% python3 -q
>>> import numpy as np
>>> from numpy import linalg as LA
>>> np.set_printoptions(precision=2, suppress=True, linewidth=200, sign=" ")
>>> def tidy(a):
...     return np.round(a, 2) + 0
... 
>>> data = np.load("mat.npy")
>>> data
array([[ 4,  2,  2,  3,  3,  2],
       [ 2,  0,  0,  0,  3,  3],
       [ 2,  0,  6,  3,  5,  4],
       [ 3,  0,  3,  4,  0,  3],
       [ 3,  3,  5,  0,  4,  3],
       [ 2,  3,  4,  3,  3,  0]])
>>> A2 = LA.inv(data)
>>> tidy(LA.cond(data))
np.float64(62.78)
>>> np.all(LA.eigvalsh(data) > 0)
np.False_
>>> tidy(np.abs(LA.eigvals(data)).max())
np.float64(16.07)
>>> tidy(LA.det(data))
np.float64(652.0)
>>> np.allclose(data, data.T)
True
>>> data @ data
array([[ 46,  23,  52,  36,  46,  40],
       [ 23,  22,  31,  15,  27,  13],
       [ 52,  31,  90,  48,  68,  52],
       [ 36,  15,  48,  43,  33,  30],
       [ 46,  27,  68,  33,  68,  47],
       [ 40,  13,  52,  30,  47,  47]])
>>> np.allclose(data @ data.T, data.T @ data)
True
>>> m1 = np.loadtxt("m.csv", delimiter=",")
>>> m1
array([[ 2.,  2.,  3.,  0.,  3.,  3.,  1.,  1.,  3.,  0.,  2.],
       [ 3.,  1.,  1.,  1.,  0.,  2.,  1.,  1.,  1.,  3.,  0.],
       [ 0.,  2.,  2.,  2.,  0.,  2.,  1.,  3.,  2.,  2.,  1.],
       [ 0.,  2.,  0.,  2.,  1.,  3.,  1.,  1.,  0.,  0.,  0.],
       [ 2.,  3.,  2.,  0.,  2.,  2.,  1.,  1.,  0.,  1.,  0.],
       [ 1.,  2.,  1.,  0.,  0.,  2.,  1.,  0.,  1.,  0.,  2.],
       [ 0.,  0.,  2.,  0.,  2.,  0.,  3.,  3.,  0.,  1.,  3.],
       [ 1.,  2.,  3.,  3.,  2.,  1.,  1.,  2.,  3.,  3.,  0.],
       [ 0.,  1.,  2.,  3.,  0.,  0.,  0.,  3.,  0.,  2.,  1.],
       [ 3.,  0.,  0.,  2.,  1.,  3.,  1.,  1.,  0.,  2.,  3.],
       [ 2.,  1.,  1.,  0.,  3.,  1.,  0.,  1.,  1.,  0.,  1.]])
>>> O, Rm = LA.qr(m1)
>>> tidy(O @ Rm)
array([[ 2.,  2.,  3.,  0.,  3.,  3.,  1.,  1.,  3.,  0.,  2.],
       [ 3.,  1.,  1.,  1.,  0.,  2.,  1.,  1.,  1.,  3.,  0.],
       [ 0.,  2.,  2.,  2.,  0.,  2.,  1.,  3.,  2.,  2.,  1.],
       [ 0.,  2.,  0.,  2.,  1.,  3.,  1.,  1.,  0.,  0.,  0.],
       [ 2.,  3.,  2.,  0.,  2.,  2.,  1.,  1.,  0.,  1.,  0.],
       [ 1.,  2.,  1.,  0.,  0.,  2.,  1.,  0.,  1.,  0.,  2.],
       [ 0.,  0.,  2.,  0.,  2.,  0.,  3.,  3.,  0.,  1.,  3.],
       [ 1.,  2.,  3.,  3.,  2.,  1.,  1.,  2.,  3.,  3.,  0.],
       [ 0.,  1.,  2.,  3.,  0.,  0.,  0.,  3.,  0.,  2.,  1.],
       [ 3.,  0.,  0.,  2.,  1.,  3.,  1.,  1.,  0.,  2.,  3.],
       [ 2.,  1.,  1.,  0.,  3.,  1.,  0.,  1.,  1.,  0.,  1.]])
>>> O.shape, Rm.shape
((11, 11), (11, 11))
>>> tidy(abs(Rm[0, 0])), tidy(LA.norm(m1[:, 0]))
(np.float64(5.66), np.float64(5.66))
>>> np.trace(O @ O.T)
np.float64(11.0)
>>> tidy(O.T @ O)
array([[ 1.,  0.,  0.,  0.,  0.,  0.,  0.,  0.,  0.,  0.,  0.],
       [ 0.,  1.,  0.,  0.,  0.,  0.,  0.,  0.,  0.,  0.,  0.],
       [ 0.,  0.,  1.,  0.,  0.,  0.,  0.,  0.,  0.,  0.,  0.],
       [ 0.,  0.,  0.,  1.,  0.,  0.,  0.,  0.,  0.,  0.,  0.],
       [ 0.,  0.,  0.,  0.,  1.,  0.,  0.,  0.,  0.,  0.,  0.],
       [ 0.,  0.,  0.,  0.,  0.,  1.,  0.,  0.,  0.,  0.,  0.],
       [ 0.,  0.,  0.,  0.,  0.,  0.,  1.,  0.,  0.,  0.,  0.],
       [ 0.,  0.,  0.,  0.,  0.,  0.,  0.,  1.,  0.,  0.,  0.],
       [ 0.,  0.,  0.,  0.,  0.,  0.,  0.,  0.,  1.,  0.,  0.],
       [ 0.,  0.,  0.,  0.,  0.,  0.,  0.,  0.,  0.,  1.,  0.],
       [ 0.,  0.,  0.,  0.,  0.,  0.,  0.,  0.,  0.,  0.,  1.]])
